% python3 -q
>>> import numpy as np
>>> import numpy.linalg as la
>>> np.set_printoptions(precision=2, suppress=True, linewidth=160)
>>> def tidy(a):
...     return np.round(a, 2) + 0
... 
>>> K = np.loadtxt("block16.csv", delimiter=",")
>>> print(K)
[[ 0. -2. -3.  2.  4.  4.  5. -2.  3. -5.  0. -2.]
 [ 0.  0.  1. -3.  1.  0.  0.  3. -3. -2.  4.  0.]
 [ 0.  0.  0. -1.  5.  2. -2. -4. -1. -3. -3. -1.]
 [ 0.  0.  0.  0. -5. -2. -2.  0. -5.  0.  3. -1.]
 [ 0.  0.  0.  0.  0.  0. -2.  4.  5.  1.  5. -1.]
 [ 0.  0.  0.  0.  0.  0.  1.  2.  5.  5. -1. -2.]
 [ 0.  0.  0.  0.  0.  0.  0.  4.  1. -3.  2. -2.]
 [ 0.  0.  0.  0.  0.  0.  0.  0. -1. -3. -1.  0.]
 [ 0.  0.  0.  0.  0.  0.  0.  0.  0. -3.  1. -4.]
 [ 0.  0.  0.  0.  0.  0.  0.  0.  0.  0.  4. -4.]
 [ 0.  0.  0.  0.  0.  0.  0.  0.  0.  0.  0. -2.]
 [ 0.  0.  0.  0.  0.  0.  0.  0.  0.  0.  0.  0.]]
>>> print(tidy(np.abs(la.eigvals(K)).max()))
0.0
>>> print((K - K.T) / 2)
[[ 0.  -1.  -1.5  1.   2.   2.   2.5 -1.   1.5 -2.5  0.  -1. ]
 [ 1.   0.   0.5 -1.5  0.5  0.   0.   1.5 -1.5 -1.   2.   0. ]
 [ 1.5 -0.5  0.  -0.5  2.5  1.  -1.  -2.  -0.5 -1.5 -1.5 -0.5]
 [-1.   1.5  0.5  0.  -2.5 -1.  -1.   0.  -2.5  0.   1.5 -0.5]
 [-2.  -0.5 -2.5  2.5  0.   0.  -1.   2.   2.5  0.5  2.5 -0.5]
 [-2.   0.  -1.   1.   0.   0.   0.5  1.   2.5  2.5 -0.5 -1. ]
 [-2.5  0.   1.   1.   1.  -0.5  0.   2.   0.5 -1.5  1.  -1. ]
 [ 1.  -1.5  2.   0.  -2.  -1.  -2.   0.  -0.5 -1.5 -0.5  0. ]
 [-1.5  1.5  0.5  2.5 -2.5 -2.5 -0.5  0.5  0.  -1.5  0.5 -2. ]
 [ 2.5  1.   1.5  0.  -0.5 -2.5  1.5  1.5  1.5  0.   2.  -2. ]
 [ 0.  -2.   1.5 -1.5 -2.5  0.5 -1.   0.5 -0.5 -2.   0.  -1. ]
 [ 1.   0.   0.5  0.5  0.5  1.   1.   0.   2.   2.   1.   0. ]]
>>> print(np.allclose(K, K.T))
False
>>> print(tidy(la.matrix_power(K, 3)))
[[   0.    0.    0.    2.  -55.  -22.   30. -128. -280. -353.  -24. -252.]
 [   0.    0.    0.    0.    5.    2.  -30.  104.  147.    6.  101.  -53.]
 [   0.    0.    0.    0.    0.    0.   -8.    0.   13. -141.  181. -323.]
 [   0.    0.    0.    0.    0.    0.    0.   32.   40.  183.   35.  172.]
 [   0.    0.    0.    0.    0.    0.    0.    0.    8.   42.  -82.  106.]
 [   0.    0.    0.    0.    0.    0.    0.    0.   -4.   -9. -101.   50.]
 [   0.    0.    0.    0.    0.    0.    0.    0.    0.   12.  -64.  106.]
 [   0.    0.    0.    0.    0.    0.    0.    0.    0.    0.   12.   14.]
 [   0.    0.    0.    0.    0.    0.    0.    0.    0.    0.    0.   24.]
 [   0.    0.    0.    0.    0.    0.    0.    0.    0.    0.    0.    0.]
 [   0.    0.    0.    0.    0.    0.    0.    0.    0.    0.    0.    0.]
 [   0.    0.    0.    0.    0.    0.    0.    0.    0.    0.    0.    0.]]
>>> K.inv()
Traceback (most recent call last):
  File "<python-input-10>", line 1, in <module>
    K.inv()
    ^^^^^
AttributeError: 'numpy.ndarray' object has no attribute 'inv'
>>> print((K + K.T) / 2)
[[ 0.  -1.  -1.5  1.   2.   2.   2.5 -1.   1.5 -2.5  0.  -1. ]
 [-1.   0.   0.5 -1.5  0.5  0.   0.   1.5 -1.5 -1.   2.   0. ]
 [-1.5  0.5  0.  -0.5  2.5  1.  -1.  -2.  -0.5 -1.5 -1.5 -0.5]
 [ 1.  -1.5 -0.5  0.  -2.5 -1.  -1.   0.  -2.5  0.   1.5 -0.5]
 [ 2.   0.5  2.5 -2.5  0.   0.  -1.   2.   2.5  0.5  2.5 -0.5]
 [ 2.   0.   1.  -1.   0.   0.   0.5  1.   2.5  2.5 -0.5 -1. ]
 [ 2.5  0.  -1.  -1.  -1.   0.5  0.   2.   0.5 -1.5  1.  -1. ]
 [-1.   1.5 -2.   0.   2.   1.   2.   0.  -0.5 -1.5 -0.5  0. ]
 [ 1.5 -1.5 -0.5 -2.5  2.5  2.5  0.5 -0.5  0.  -1.5  0.5 -2. ]
 [-2.5 -1.  -1.5  0.   0.5  2.5 -1.5 -1.5 -1.5  0.   2.  -2. ]
 [ 0.   2.  -1.5  1.5  2.5 -0.5  1.  -0.5  0.5  2.   0.  -1. ]
 [-1.   0.  -0.5 -0.5 -0.5 -1.  -1.   0.  -2.  -2.  -1.   0. ]]
>>> print(tidy(np.sort(np.abs(la.eigvals(K)))))
[0. 0. 0. 0. 0. 0. 0. 0. 0. 0. 0. 0.]
>>> assert K == K.T
Traceback (most recent call last):
  File "<python-input-13>", line 1, in <module>
    assert K == K.T
           ^^^^^^^^
ValueError: The truth value of an array with more than one element is ambiguous. Use a.any() or a.all()
>>> print(tidy(la.norm(K, "nuc")))
57.73
>>> print(la.norm(K, axis=1).argmax())
0
>>> print(tidy(la.norm(K, 1)), tidy(la.norm(K, np.inf)))
25.0 32.0
>>> print(tidy(la.norm(K[0] - K[4])))
14.14
>>> print(tidy(la.norm(K) ** 2 / la.norm(K, 2) ** 2))
2.97
>>> print(tidy(la.norm(K, axis=1)))
[10.77  7.    8.37  8.25  8.49  7.75  5.83  3.32  5.1   5.66  2.    0.  ]
>>> print(tidy(np.sort(la.eigvals(K))))
[0. 0. 0. 0. 0. 0. 0. 0. 0. 0. 0. 0.]
>>> try:
...     la.inv(K)
... except la.LinAlgError as e:
...     print(e)
... 
Singular matrix
>>> print(np.prod(np.diag(K)), tidy(la.det(K)))
0.0 0.0
>>> print(K @ K)
[[  0.   0.  -2.   9. -27. -10.  -2.  50.  46.  19.  18. -13.]
 [  0.   0.   0.  -1.  20.   8.   2.   0.  16.  -2. -21.  13.]
 [  0.   0.   0.   0.   5.   2.  -6.  16.  42.  36.   7.  18.]
 [  0.   0.   0.   0.   0.   0.   8. -32. -37.   6. -32.  27.]
 [  0.   0.   0.   0.   0.   0.   0.  -8.  -6. -21.   1. -30.]
 [  0.   0.   0.   0.   0.   0.   0.   4.  -1. -24.  25. -40.]
 [  0.   0.   0.   0.   0.   0.   0.   0.  -4. -15. -15.   4.]
 [  0.   0.   0.   0.   0.   0.   0.   0.   0.   3. -13.  18.]
 [  0.   0.   0.   0.   0.   0.   0.   0.   0.   0. -12.  10.]
 [  0.   0.   0.   0.   0.   0.   0.   0.   0.   0.   0.  -8.]
 [  0.   0.   0.   0.   0.   0.   0.   0.   0.   0.   0.   0.]
 [  0.   0.   0.   0.   0.   0.   0.   0.   0.   0.   0.   0.]]
>>> blk = np.stack([K, 2 * K, K[::-1]])
>>> print(tidy(la.det(blk)))
[0. 0. 0.]
>>> print(tidy(la.norm(blk, axis=(1, 2))))
[23.28 46.56 23.28]
>>> Uu, sv, VT = la.svd(K)
>>> print(tidy(sv))
[13.51 11.72 10.87  6.21  5.78  4.08  3.66  1.16  0.71  0.03  0.    0.  ]
>>> print(np.argmax(sv[:-1] / (sv[1:] + 1e-6)) + 1)
10
>>> out = Uu[:, :10] @ np.diag(sv[:10]) @ VT[:10]
>>> print(tidy(np.abs(K - out).max()))
0.0
>>> print(tidy(la.norm(K - out) / la.norm(K)))
0.0
>>> rng = np.random.default_rng(531)
>>> arr = (rng.random((6, 6)) < 0.3) + np.eye(6)
>>> arr /= arr.sum(axis=1, keepdims=True)
>>> print(tidy(arr))
[[1.   0.   0.   0.   0.   0.  ]
 [0.   1.   0.   0.   0.   0.  ]
 [0.33 0.   0.33 0.33 0.   0.  ]
 [0.33 0.   0.   0.33 0.33 0.  ]
 [0.2  0.   0.2  0.2  0.2  0.2 ]
 [0.   0.2  0.   0.2  0.2  0.4 ]]
>>> # rows sum to 1
>>> idx = rng.permutation(6)
>>> print(idx)
[2 1 0 3 4 5]
>>> out = arr[idx][:, idx]
>>> print(tidy(out))
[[0.33 0.   0.33 0.33 0.   0.  ]
 [0.   1.   0.   0.   0.   0.  ]
 [0.   0.   1.   0.   0.   0.  ]
 [0.   0.   0.33 0.33 0.33 0.  ]
 [0.2  0.   0.2  0.2  0.2  0.2 ]
 [0.   0.2  0.   0.2  0.2  0.4 ]]
>>> print(tidy(la.det(out)), tidy(la.det(arr[idx])))
0.01 -0.01
>>> E = np.load("a.npy")
>>> print(E)
[[ 3.  1.  3.  2.  3. -1.  1.  3.]
 [ 1.  3.  3.  2.  3. -1.  1.  3.]
 [ 3.  3. 11.  6.  9. -3.  3.  9.]
 [ 2.  2.  6.  6.  6. -2.  2.  6.]
 [ 3.  3.  9.  6. 11. -3.  3.  9.]
 [-1. -1. -3. -2. -3.  3. -1. -3.]
 [ 1.  1.  3.  2.  3. -1.  3.  3.]
 [ 3.  3.  9.  6.  9. -3.  3. 11.]]
>>> # equal to its transpose
>>> blk = np.stack([E, 4 * E, E[::-1]])
>>> print(blk.shape)
(3, 8, 8)
>>> print(blk.sum(axis=0))
[[ 18.   8.  24.  16.  24.  -8.   8.  26.]
 [  6.  16.  18.  12.  18.  -6.   8.  18.]
 [ 14.  14.  52.  28.  42. -12.  14.  42.]
 [ 13.  13.  39.  36.  41. -13.  13.  39.]
 [ 17.  17.  51.  36.  61. -17.  17.  51.]
 [ -2.  -2.  -4.  -4.  -6.  12.  -2.  -6.]
 [  6.   8.  18.  12.  18.  -6.  16.  18.]
 [ 18.  16.  48.  32.  48. -16.  16.  58.]]
>>> print((blk @ E.T).shape)
(3, 8, 8)
>>> print(tidy(la.norm(blk, axis=(1, 2))))
[ 37.38 149.51  37.38]
>>> vals, vecs = la.eigh(E)
>>> x0 = np.array([0, 0, 5, -5, 8, 0, -6, 1])
>>> print(tidy(la.eigvalsh(E[1:, 1:])))
[ 2.  2.  2.  2.  2.  2. 36.]
>>> print(tidy(vecs * np.sqrt(vals) @ vecs.T))
[[ 1.55  0.13  0.4   0.27  0.4  -0.13  0.13  0.4 ]
 [ 0.13  1.55  0.4   0.27  0.4  -0.13  0.13  0.4 ]
 [ 0.4   0.4   2.61  0.8   1.2  -0.4   0.4   1.2 ]
 [ 0.27  0.27  0.8   1.95  0.8  -0.27  0.27  0.8 ]
 [ 0.4   0.4   1.2   0.8   2.61 -0.4   0.4   1.2 ]
 [-0.13 -0.13 -0.4  -0.27 -0.4   1.55 -0.13 -0.4 ]
 [ 0.13  0.13  0.4   0.27  0.4  -0.13  1.55  0.4 ]
 [ 0.4   0.4   1.2   0.8   1.2  -0.4   0.4   2.61]]
>>> print((np.sign(vecs[:, -1].round(6)) == np.sign(vecs[0, -1].round(6))).astype(int))
[1 1 1 1 1 0 1 1]
>>> print(x0 @ E @ x0)
978.0
>>> print(tidy(vecs * np.maximum(vals, 0) @ vecs.T))
[[ 3.  1.  3.  2.  3. -1.  1.  3.]
 [ 1.  3.  3.  2.  3. -1.  1.  3.]
 [ 3.  3. 11.  6.  9. -3.  3.  9.]
 [ 2.  2.  6.  6.  6. -2.  2.  6.]
 [ 3.  3.  9.  6. 11. -3.  3.  9.]
 [-1. -1. -3. -2. -3.  3. -1. -3.]
 [ 1.  1.  3.  2.  3. -1.  3.  3.]
 [ 3.  3.  9.  6.  9. -3.  3. 11.]]
>>> u = np.array([2, -1, 3, -2, 3, -5, -4, 2])
>>> out = E + np.outer(u, np.eye(8)[4])
>>> print(out)
[[ 3.  1.  3.  2.  5. -1.  1.  3.]
 [ 1.  3.  3.  2.  2. -1.  1.  3.]
 [ 3.  3. 11.  6. 12. -3.  3.  9.]
 [ 2.  2.  6.  6.  4. -2.  2.  6.]
 [ 3.  3.  9.  6. 14. -3.  3.  9.]
 [-1. -1. -3. -2. -8.  3. -1. -3.]
 [ 1.  1.  3.  2. -1. -1.  3.  3.]
 [ 3.  3.  9.  6. 11. -3.  3. 11.]]
>>> print(la.matrix_rank(out - E))
1
>>> u = np.array([6, 1])
>>> print(np.convolve(out[2], u))
[18. 21. 69. 47. 78. -6. 15. 57.  9.]
>>> print(np.array([np.convolve(row, u, "same") for row in out]))
[[ 18.   9.  19.  15.  32.  -1.   5.  19.]
 [  6.  19.  21.  15.  14.  -4.   5.  19.]
 [ 18.  21.  69.  47.  78.  -6.  15.  57.]
 [ 12.  14.  38.  42.  30.  -8.  10.  38.]
 [ 18.  21.  57.  45.  90.  -4.  15.  57.]
 [ -6.  -7. -19. -15. -50.  10.  -3. -19.]
 [  6.   7.  19.  15.  -4.  -7.  17.  21.]
 [ 18.  21.  57.  45.  72.  -7.  15.  69.]]
>>> print(np.polyval(u, out[2]))
[ 19.  19.  67.  37.  73. -17.  19.  55.]
>>> print(np.correlate(out[2], out[4], "full"))
[ 27.  36.  99. 120. 153. 190. 168. 420. 144. 156. 171. 108.  81.  36.  27.]
>>> print(np.cross(out[2, :3], out[4, :3]))
[-6.  6.  0.]
>>> Lm = la.cholesky(E)
>>> print(tidy(E / np.sqrt(np.outer(np.diag(E), np.diag(E)))))
[[ 1.    0.33  0.52  0.47  0.52 -0.33  0.33  0.52]
 [ 0.33  1.    0.52  0.47  0.52 -0.33  0.33  0.52]
 [ 0.52  0.52  1.    0.74  0.82 -0.52  0.52  0.82]
 [ 0.47  0.47  0.74  1.    0.74 -0.47  0.47  0.74]
 [ 0.52  0.52  0.82  0.74  1.   -0.52  0.52  0.82]
 [-0.33 -0.33 -0.52 -0.47 -0.52  1.   -0.33 -0.52]
 [ 0.33  0.33  0.52  0.47  0.52 -0.33  1.    0.52]
 [ 0.52  0.52  0.82  0.74  0.82 -0.52  0.52  1.  ]]
>>> print(tidy(np.prod(np.diag(Lm)) ** 2), tidy(la.det(E)))
4736.0 4736.0
>>> print(la.eigvalsh(E).min() > 0)
True
>>> print(tidy(np.diag(Lm) ** 2))
[3.   2.67 6.5  2.62 3.06 2.08 2.07 2.64]
>>> Q, _ = la.qr(np.array([[0.6, -0.4, -1.1, -1.1, -0.3],
...     [1.2, 0.1, -1.6, -0.2, 0.7],
...     [0.8, 0.4, 0.1, 0.4, 2.1],
...     [0.2, -0.2, -0.5, 0.3, -1.5],
...     [-0.5, 0.6, 0.1, -0.6, -0.3]]))
>>> m1 = -2 * Q
>>> print(tidy(m1))
[[ 0.73 -0.87 -0.6  -1.44 -0.53]
 [ 1.45  0.38 -0.9   0.59  0.77]
 [ 0.97  1.04  1.17 -0.37 -0.7 ]
 [ 0.24 -0.45 -0.38  1.11 -1.54]
 [-0.61  1.35 -1.15 -0.45 -0.53]]
>>> x0 = np.array([-3, 3, -4, -2, 5])
>>> y = m1 @ x0
>>> b, lr = np.zeros(5), 1 / la.norm(m1, 2) ** 2
>>> for i in range(250):
...     b -= lr * m1.T @ (m1 @ b - y)
...     if i % 50 == 0: print(i, round(la.norm(m1 @ b - y), 2))
... 
0 0.0
50 0.0
100 0.0
150 0.0
200 0.0
>>> print(tidy(la.cond(m1)))
1.0
>>> print(tidy(b))
[-3.  3. -4. -2.  5.]
>>> out = m1 / np.sqrt((m1 ** 2).mean(axis=1, keepdims=True))
>>> print(tidy(la.norm(out, axis=1)))
[2.24 2.24 2.24 2.24 2.24]
>>> print(la.matrix_rank(m1 - m1.mean(axis=1, keepdims=True)))
4
>>> print(tidy(la.norm(m1, axis=0)))
[2. 2. 2. 2. 2.]
>>> print(tidy(m1.T @ m1))
[[4. 0. 0. 0. 0.]
 [0. 4. 0. 0. 0.]
 [0. 0. 4. 0. 0.]
 [0. 0. 0. 4. 0.]
 [0. 0. 0. 0. 4.]]
>>> feats = np.diag(np.array([-1, -3, -1, -3, 2, -2])) + 4 * np.eye(6, k=1) + 4 * np.eye(6, k=-1)
>>> print(feats)
[[-1.  4.  0.  0.  0.  0.]
 [ 4. -3.  4.  0.  0.  0.]
 [ 0.  4. -1.  4.  0.  0.]
 [ 0.  0.  4. -3.  4.  0.]
 [ 0.  0.  0.  4.  2.  4.]
 [ 0.  0.  0.  0.  4. -2.]]
>>> print(tidy(la.eigvalsh(feats).min()))
-8.95
>>> print([round(float(la.det(feats[:i, :i])), 2) + 0 for i in range(1, 7)])
[-1.0, -13.0, 29.0, 121.0, -222.0, -1492.0]
>>> mat = np.loadtxt("layer5.csv", delimiter=",")
>>> print(tidy(mat))
[[ 0.74  0.09  0.09  0.09  0.09  0.09 -0.09 -0.26 -0.09 -0.09 -0.26  0.26  0.43]
 [ 0.09  0.97 -0.03 -0.03 -0.03 -0.03  0.03  0.09  0.03  0.03  0.09 -0.09 -0.14]
 [ 0.09 -0.03  0.97 -0.03 -0.03 -0.03  0.03  0.09  0.03  0.03  0.09 -0.09 -0.14]
 [ 0.09 -0.03 -0.03  0.97 -0.03 -0.03  0.03  0.09  0.03  0.03  0.09 -0.09 -0.14]
 [ 0.09 -0.03 -0.03 -0.03  0.97 -0.03  0.03  0.09  0.03  0.03  0.09 -0.09 -0.14]
 [ 0.09 -0.03 -0.03 -0.03 -0.03  0.97  0.03  0.09  0.03  0.03  0.09 -0.09 -0.14]
 [-0.09  0.03  0.03  0.03  0.03  0.03  0.97 -0.09 -0.03 -0.03 -0.09  0.09  0.14]
 [-0.26  0.09  0.09  0.09  0.09  0.09 -0.09  0.74 -0.09 -0.09 -0.26  0.26  0.43]
 [-0.09  0.03  0.03  0.03  0.03  0.03 -0.03 -0.09  0.97 -0.03 -0.09  0.09  0.14]
 [-0.09  0.03  0.03  0.03  0.03  0.03 -0.03 -0.09 -0.03  0.97 -0.09  0.09  0.14]
 [-0.26  0.09  0.09  0.09  0.09  0.09 -0.09 -0.26 -0.09 -0.09  0.74  0.26  0.43]
 [ 0.26 -0.09 -0.09 -0.09 -0.09 -0.09  0.09  0.26  0.09  0.09  0.26  0.74 -0.43]
 [ 0.43 -0.14 -0.14 -0.14 -0.14 -0.14  0.14  0.43  0.14  0.14  0.43 -0.43  0.28]]
>>> print(tidy(mat[:, 6] @ mat[:, 5]))
0.0
>>> print(tidy(la.svd(mat, compute_uv=False)))
[1. 1. 1. 1. 1. 1. 1. 1. 1. 1. 1. 1. 1.]
>>> A = np.load("case17.npy")
>>> print(A)
[[ 1 -1  1 -1 -1  1 -1  1]
 [ 1 -1 -1  1  1 -1 -1  1]
 [ 1  1  1  1  1  1  1  1]
 [ 1  1 -1 -1 -1 -1  1  1]
 [ 1 -1  1 -1  1 -1  1 -1]]
>>> W1 = np.array([[0, 3], [7, 2], [2, 4], [4, 5], [5, 3], [3, 7], [3, 3], [0, 6]])
>>> b = np.array([3, 2])
>>> H = np.maximum(A @ W1 + b, 0)
>>> print((H > 0).mean(axis=0))
[0.2 0.6]
>>> basis = np.array([[2, 0], [1, 1]])
>>> print((H @ basis).round(6).argmax(axis=1))
[0 0 0 0 0]
